$ python3 -q
>>> import numpy as np
>>> np.set_printoptions(precision=1, suppress=True, linewidth=200, legacy="1.25")
>>> E = np.load("block12.npy")
>>> E
array([[ 21,   4,  18, -13,   1, -11,   2],
       [  4,  38,  -9, -16,  21,  31,  13],
       [ 18,  -9,  55,  30,  17,  -6,   5],
       [-13, -16,  30,  75,  37,  34,  23],
       [  1,  21,  17,  37,  48,  43,  27],
       [-11,  31,  -6,  34,  43,  79,  43],
       [  2,  13,   5,  23,  27,  43,  30]])
>>> left, sig, Vt = np.linalg.svd(E)
>>> np.argmax(sig[:-1] / (sig[1:] + 1e-6)) + 1
6
>>> sig.round(1) + 0
array([174.9,  93.7,  53.3,  16.1,   8.1,   0. ,   0. ])
>>> B = left[:, :6] @ np.diag(sig[:6]) @ Vt[:6]
>>> np.linalg.matrix_rank(E, rtol=0.05)
4
>>> round(np.linalg.norm(E - B) / np.linalg.norm(E), 1)
0.0
>>> B
array([[ 21.,   4.,  18., -13.,   1., -11.,   2.],
       [  4.,  38.,  -9., -16.,  21.,  31.,  13.],
       [ 18.,  -9.,  55.,  30.,  17.,  -6.,   5.],
       [-13., -16.,  30.,  75.,  37.,  34.,  23.],
       [  1.,  21.,  17.,  37.,  48.,  43.,  27.],
       [-11.,  31.,  -6.,  34.,  43.,  79.,  43.],
       [  2.,  13.,   5.,  23.,  27.,  43.,  30.]])
>>> round(float(np.linalg.norm(E - B, 2)), 1), round(float(sig[6]), 1)
(0.0, 0.0)
>>> ev, vecs = np.linalg.eigh(E)
>>> vecs @ np.diag(ev) @ vecs.T
array([[ 21.,   4.,  18., -13.,   1., -11.,   2.],
       [  4.,  38.,  -9., -16.,  21.,  31.,  13.],
       [ 18.,  -9.,  55.,  30.,  17.,  -6.,   5.],
       [-13., -16.,  30.,  75.,  37.,  34.,  23.],
       [  1.,  21.,  17.,  37.,  48.,  43.,  27.],
       [-11.,  31.,  -6.,  34.,  43.,  79.,  43.],
       [  2.,  13.,   5.,  23.,  27.,  43.,  30.]])
>>> ev.round(1) + 0
array([  0. ,   0. ,   8.1,  16.1,  53.3,  93.7, 174.9])
>>> round(float(np.linalg.norm(E, 2) / np.linalg.norm(E)), 1)
0.8
>>> def softmax(z):
...     e = np.exp(z - z.max(axis=-1, keepdims=True))
...     return e / e.sum(axis=-1, keepdims=True)
... 
>>> softmax(E).sum(axis=1)
array([1., 1., 1., 1., 1., 1., 1.])
>>> np.round(softmax(E[3]), 1) + 0
array([0., 0., 0., 1., 0., 0., 0.])
>>> scores = E @ E.T / np.sqrt(7)
>>> softmax(scores).round(6).argmax(axis=1)
array([0, 5, 2, 3, 5, 5, 5])
>>> rk = np.linalg.matrix_rank(E)
>>> rk
6
>>> null = np.linalg.svd(E)[2][rk:].T
>>> np.linalg.matrix_rank(E.T @ E), np.linalg.matrix_rank(E @ E.T)
(6, 6)
>>> np.round(null @ null.T, 1) + 0
array([[ 0. ,  0.1,  0. ,  0.1,  0. ,  0. ,  0. ],
       [ 0.1,  0.3, -0.1,  0.3, -0.2, -0.2,  0.2],
       [ 0. , -0.1,  0. , -0.1,  0.1,  0.1,  0. ],
       [ 0.1,  0.3, -0.1,  0.2, -0.2, -0.2,  0.1],
       [ 0. , -0.2,  0.1, -0.2,  0.2,  0.2, -0.1],
       [ 0. , -0.2,  0.1, -0.2,  0.2,  0.1, -0.1],
       [ 0. ,  0.2,  0. ,  0.1, -0.1, -0.1,  0.1]])
>>> null.shape
(7, 1)
>>> [int(np.linalg.matrix_rank(E[:i])) for i in range(1, len(E) + 1)]
[1, 2, 3, 4, 5, 6, 6]
>>> X = np.load("sample14.npy")
>>> X
array([[  8.9,  -0.1,  16. ,  10.4,   4. , -11.4,  -0.7, -10. ],
       [ 10.4,   0.5,  13.7,   9.9,   5.4,  -9.6,  -1.9,  -9.2],
       [  9.7,   0.7,  14.5,  10.3,   4.9, -11. ,  -1.3, -10.2],
       [  9.8,  -1. ,  15.7,  10.4,   6.9, -10.4,  -0.8, -10.7],
       [  8.6,  -0.9,  15.9,  10. ,   5.3, -10.9,  -0.9,  -8.6],
       [  8.2,   0.9,  16.2,  10.3,   6.5,  -9.3,  -0.2,  -9.7],
       [  9.3,   0.1,  16.2,  10.3,   6.3, -11.3,  -1. , -11.6],
       [  9.5,   1. ,  16.5,   9.4,   4.8,  -8.9,   0.1, -10.4],
       [  9.9,   0.6,  15.2,   9.1,   5.6,  -9.4,   0.5,  -9.9],
       [ 12.4,  -1.5,  15.9,  11. ,   5.1, -10.8,  -0.3,  -9.8],
       [ 10.2,  -0.3,  15. ,  10.3,   3.6, -11.1,  -0.6, -10.2],
       [  9.7,  -1.1,  16.4,  10.4,   5.8,  -7.9,   0.7, -10.6],
       [ 10.8,  -0.8,  15.3,   9.6,   6.7,  -8.1,  -0.8, -10.2],
       [ 10.3,   2.3,  14.2,   9.6,   4.8,  -8.9,  -0.9, -10.9],
       [  9.4,   0. ,  14.1,   7.1,   5.4,  -9.7,   1.2,  -9.3],
       [ 11.7,  -0.6,  17.3,  11.2,   5.9,  -9.2,  -0.6,  -9.1],
       [ 10.9,   0.6,  15.8,   9.5,   4.7,  -7.9,   0. , -11.1],
       [  9.6,   0.8,  14.2,  10.2,   6.2,  -8.9,  -1.2, -11.4],
       [ 11. ,  -2.2,  14.7,  10.4,   3.8,  -9.9,  -0.3, -10.3],
       [  9.5,  -0.6,  15.5,  11.2,   6.2,  -9.9,  -0.6,  -9.9],
       [ 10.6,  -0.3,  16.1,   9.7,   5.8, -11.6,  -0.7,  -9.8],
       [  8.8,   0.5,  14.5,   8.7,   5.6,  -9. ,  -1.6,  -9.5],
       [  9.8,  -1. ,  15.3,  10.4,   5. ,  -9.6,   0.2, -11.2],
       [  9.7,  -0.9,  15.8,   9.2,   3.8,  -9.2,  -1.4,  -9.3],
       [  9.8,  -0.5,  17. ,   8.2,   3.7,  -8.9,   0.5,  -9.2],
       [ 10. ,   0. ,  16. ,   8.8,   5.4, -10.8,  -0.6, -10.4],
       [ 11.3,  -2.3,  14.9,  10. ,   2.6, -11.2,   1.5,  -9. ],
       [  9.4,  -0.1,  15.2,   9.8,   5.6, -10.5,   0. ,  -9.9],
       [ 10.1,   0.2,  14.5,  10.1,   4.2, -10.5,  -0.5,  -8.3],
       [ 10. ,  -1.8,  14. ,   9.7,   4.8,  -8.3,   2. , -10.9],
       [  9.8,  -2.3,  14.6,  10. ,   6.2, -10.1,  -2. , -12.1],
       [ 11. ,  -0.6,  14.2,   9.1,   5.2,  -9. ,  -1.1, -11.1],
       [  9.8,  -1.4,  14.2,  10.4,   5.5, -11.1,   0.4, -10.5]])
>>> Ac = (X - X.mean(axis=0)) / X.std(axis=0)
>>> Ac.std(axis=0)
array([1., 1., 1., 1., 1., 1., 1., 1.])
>>> b = np.linalg.lstsq(np.delete(Ac, 7, axis=1), Ac[:, 7])[0]
>>> np.abs(b).argmax()
4
>>> b.round(1) + 0
array([ 0. ,  0.1,  0.2, -0.1, -0.3, -0.2,  0. ])
>>> x0 = np.array([-5, 3, -4, -4, 5, 2, -3, 1])
>>> y = X @ x0
>>> np.round(np.linalg.pinv(X) @ X, 1) + 0
array([[1., 0., 0., 0., 0., 0., 0., 0.],
       [0., 1., 0., 0., 0., 0., 0., 0.],
       [0., 0., 1., 0., 0., 0., 0., 0.],
       [0., 0., 0., 1., 0., 0., 0., 0.],
       [0., 0., 0., 0., 1., 0., 0., 0.],
       [0., 0., 0., 0., 0., 1., 0., 0.],
       [0., 0., 0., 0., 0., 0., 1., 0.],
       [0., 0., 0., 0., 0., 0., 0., 1.]])
>>> np.linalg.lstsq(X, y)[0]
array([-5.,  3., -4., -4.,  5.,  2., -3.,  1.])
>>> rng = np.random.default_rng(827475)
>>> y = y + 0.1 * rng.normal(size=33)
>>> y
array([-161.1, -140.6, -149.4, -151. , -150.5, -139.3, -151.8, -152.7, -146.9, -179.1, -165.8, -158.4, -146.4, -141.7, -137. , -170.4, -157.4, -137.8, -172.3, -153.2, -159.1, -129.9, -160.8, -155.6,
       -161.2, -152.4, -185.9, -150.4, -155.1, -159.9, -149.7, -149.8, -158.1])
>>> b, *_ = np.linalg.lstsq(X, y)
>>> [round(float(np.linalg.norm(np.linalg.solve(X.T @ X + lam * np.eye(8), X.T @ y))), 2) for lam in (0, 1, 10, 100)]
[10.27, 10.1, 9.05, 6.58]
